% python3 -q
>>> import numpy as np
>>> from numpy import linalg as LA
>>> np.set_printoptions(suppress=True, linewidth=160)
>>> f = np.array([1, -2, -2])
>>> v = np.array([-5, -2, 0, 1])
>>> feats = f[:, None] + v[None, :]
>>> feats
array([[-4, -1,  1,  2],
       [-7, -4, -2, -1],
       [-7, -4, -2, -1]])
>>> # row 2 repeats row 1
>>> U, sv, Vt = LA.svd(feats)
>>> np.argmax(sv[:-1] / (sv[1:] + 1e-6)) + 1
np.int64(2)
>>> out = U[:, :2] @ np.diag(sv[:2]) @ Vt[:2]
>>> LA.matrix_rank(out)
np.int64(2)
>>> rk = LA.matrix_rank(feats)
>>> rk
np.int64(2)
>>> null = LA.svd(feats)[2][rk:].T
>>> null.shape
(4, 2)
>>> [int(LA.matrix_rank(feats[:i])) for i in range(1, len(feats) + 1)]
[1, 2, 2]
>>> np.round(feats @ null, 2) + 0
array([[0., 0.],
       [0., 0.],
       [0., 0.]])
>>> LA.matrix_rank(feats, rtol=0.1)
np.int64(2)
>>> np.round(LA.norm(feats, 2) / LA.norm(feats), 2)
np.float64(0.97)
>>> np.argsort(-LA.norm(feats, axis=0).round(6), kind="stable")[:3]
array([0, 1, 2])
>>> def softmax(z):
...     e = np.exp(z - z.max(axis=-1, keepdims=True))
...     return e / e.sum(axis=-1, keepdims=True)
... 
>>> softmax(feats).sum(axis=1)
array([1., 1., 1.])
>>> np.round(softmax(feats[2]), 2) + 0
array([0.  , 0.04, 0.26, 0.7 ])
>>> S = feats @ feats.T / np.sqrt(4)
>>> softmax(S).round(6).argmax(axis=1)
array([1, 1, 1])
>>> np.round(softmax(S + np.triu(np.full(S.shape, -np.inf), 1)), 2) + 0
array([[1. , 0. , 0. ],
       [0. , 1. , 0. ],
       [0. , 0.5, 0.5]])
>>> np.round(softmax(S), 2) + 0
array([[0.02, 0.49, 0.49],
       [0.  , 0.5 , 0.5 ],
       [0.  , 0.5 , 0.5 ]])
>>> np.round(softmax(S)[2] @ feats, 2)
array([-7., -4., -2., -1.])
>>> W0 = np.load("run10.npy")
>>> W0
array([[ 0.98,  0.95, -1.  ],
       [-0.41, -0.68,  0.82],
       [ 0.14,  0.77, -0.65],
       [-0.06,  0.23, -0.02],
       [ 0.99,  0.24, -1.  ],
       [ 0.62,  0.96, -0.98],
       [-0.1 , -0.7 ,  0.55],
       [ 0.62,  0.76, -0.94],
       [ 0.76, -0.6 , -0.86],
       [-0.29, -0.62,  0.71],
       [ 0.99,  0.8 , -1.  ],
       [ 0.9 ,  0.58, -0.99],
       [ 0.64, -0.62, -0.71],
       [ 0.94,  0.29, -1.  ],
       [ 0.63,  0.91, -0.97],
       [ 0.87,  0.19, -0.98]])
>>> D = LA.norm(W0[:, None] - W0[None], axis=-1)
>>> np.round(LA.norm(W0, axis=1), 2)
array([1.69, 1.14, 1.02, 0.24, 1.43, 1.51, 0.9 , 1.36, 1.3 , 0.99, 1.62, 1.46, 1.14, 1.4 , 1.47, 1.32])
>>> np.unravel_index(D.round(6).argmax(), D.shape)
(np.int64(0), np.int64(1))
>>> np.round(LA.norm(W0 - W0.mean(axis=0), axis=1), 2)
array([0.97, 1.89, 0.67, 0.79, 0.65, 0.86, 1.57, 0.67, 0.9 , 1.72, 0.87, 0.68, 0.86, 0.61, 0.81, 0.55])
>>> D[14].round(2)
array([0.35, 2.61, 0.6 , 1.36, 0.76, 0.05, 2.33, 0.15, 1.52, 2.45, 0.38, 0.43, 1.55, 0.69, 0.  , 0.76])
>>> D.mean(axis=1).argmax()
np.int64(1)
>>> D.shape
(16, 16)
>>> np.flatnonzero(D[14] < D.mean() / 2)
array([ 0,  5,  7, 10, 11, 14])
>>> f, v = W0[14], W0[7]
>>> round(float(f @ v), 2)
1.99
>>> np.round(f @ f, 2)
np.float64(2.17)
>>> p = (f @ v) / (f @ f) * f
>>> LA.matrix_rank(np.outer(f, v))
np.int64(1)
>>> p.round(2)
array([ 0.58,  0.84, -0.89])
>>> np.round(LA.norm(f + v) ** 2 + LA.norm(f - v) ** 2, 2)
np.float64(8.02)
>>> F = np.load("layer2.npy")
>>> F
array([[12., 15.,  6.,  6.],
       [15., 28., 10., 10.],
       [ 6., 10.,  7.,  4.],
       [ 6., 10.,  4.,  7.]])
>>> LA.matrix_rank(F, rtol=0.1)
np.int64(1)
>>> [round(float(x), 2) for x in LA.svd(F, compute_uv=False)[:3]]
[45.0, 3.0, 3.0]
>>> np.round(np.abs(LA.svd(F)[2][-1]), 2)
array([0.89, 0.4 , 0.16, 0.16])
>>> LA.cond(F) > 100
np.False_
>>> round(np.log10(LA.cond(F)))
1
>>> np.round(np.poly(F), 2)
array([    1.,   -54.,   432., -1242.,  1215.])
>>> np.round(LA.eigvals(F), 2)
array([ 3., 45.,  3.,  3.])
>>> np.round(LA.det(F[::-1]), 2)
np.float64(1215.0)
>>> round(float(LA.eigvals(F).sum().real), 2)
54.0
>>> np.kron(np.eye(2, dtype=int), F)
array([[12., 15.,  6.,  6.,  0.,  0.,  0.,  0.],
       [15., 28., 10., 10.,  0.,  0.,  0.,  0.],
       [ 6., 10.,  7.,  4.,  0.,  0.,  0.,  0.],
       [ 6., 10.,  4.,  7.,  0.,  0.,  0.,  0.],
       [ 0.,  0.,  0.,  0., 12., 15.,  6.,  6.],
       [ 0.,  0.,  0.,  0., 15., 28., 10., 10.],
       [ 0.,  0.,  0.,  0.,  6., 10.,  7.,  4.],
       [ 0.,  0.,  0.,  0.,  6., 10.,  4.,  7.]])
>>> F - F[0]
array([[ 0.,  0.,  0.,  0.],
       [ 3., 13.,  4.,  4.],
       [-6., -5.,  1., -2.],
       [-6., -5., -2.,  1.]])
>>> round(float(LA.norm(F)), 2)
45.3
>>> LA.rank(F)
Traceback (most recent call last):
  File "<python-input-60>", line 1, in <module>
    LA.rank(F)
    ^^^^^^^
AttributeError: module 'numpy.linalg' has no attribute 'rank'
>>> np.round(LA.svd(F, compute_uv=False), 2)
array([45.,  3.,  3.,  3.])
>>> F.mean(axis=0)
array([ 9.75, 15.75,  6.75,  6.75])
>>> np.unravel_index(np.abs(F).argmax(), F.shape)
(np.int64(1), np.int64(1))
>>> np.abs(F).max()
np.float64(28.0)
>>> F[:, 4]
Traceback (most recent call last):
  File "<python-input-65>", line 1, in <module>
    F[:, 4]
    ~^^^^^^
IndexError: index 4 is out of bounds for axis 1 with size 4
>>> np.diff(F, axis=0)
array([[  3.,  13.,   4.,   4.],
       [ -9., -18.,  -3.,  -6.],
       [  0.,   0.,  -3.,   3.]])
>>> np.count_nonzero(F)
np.int64(16)
>>> F.shape
(4, 4)
>>> arr = np.load("x.npy")
>>> arr
array([[ 1,  0],
       [-4,  1]])
>>> # column 0 is much longer than the rest
>>> U, sv, Vt = LA.svd(arr)
>>> sv.round(2)
array([4.24, 0.24])
>>> out = U[:, :1] @ np.diag(sv[:1]) @ Vt[:1]
>>> round(np.abs(arr - out).max(), 2)
np.float64(0.22)
>>> round(float(LA.norm(arr - out) / LA.norm(arr)), 2)
0.06
>>> LA.matrix_rank(arr, rtol=0.05)
np.int64(2)
>>> LA.matrix_rank(out)
np.int64(1)
>>> out.round(2)
array([[ 0.95, -0.22],
       [-4.01,  0.95]])
>>> round(float(LA.norm(arr - out, 2)), 2), round(float(sv[1]), 2)
(0.24, 0.24)
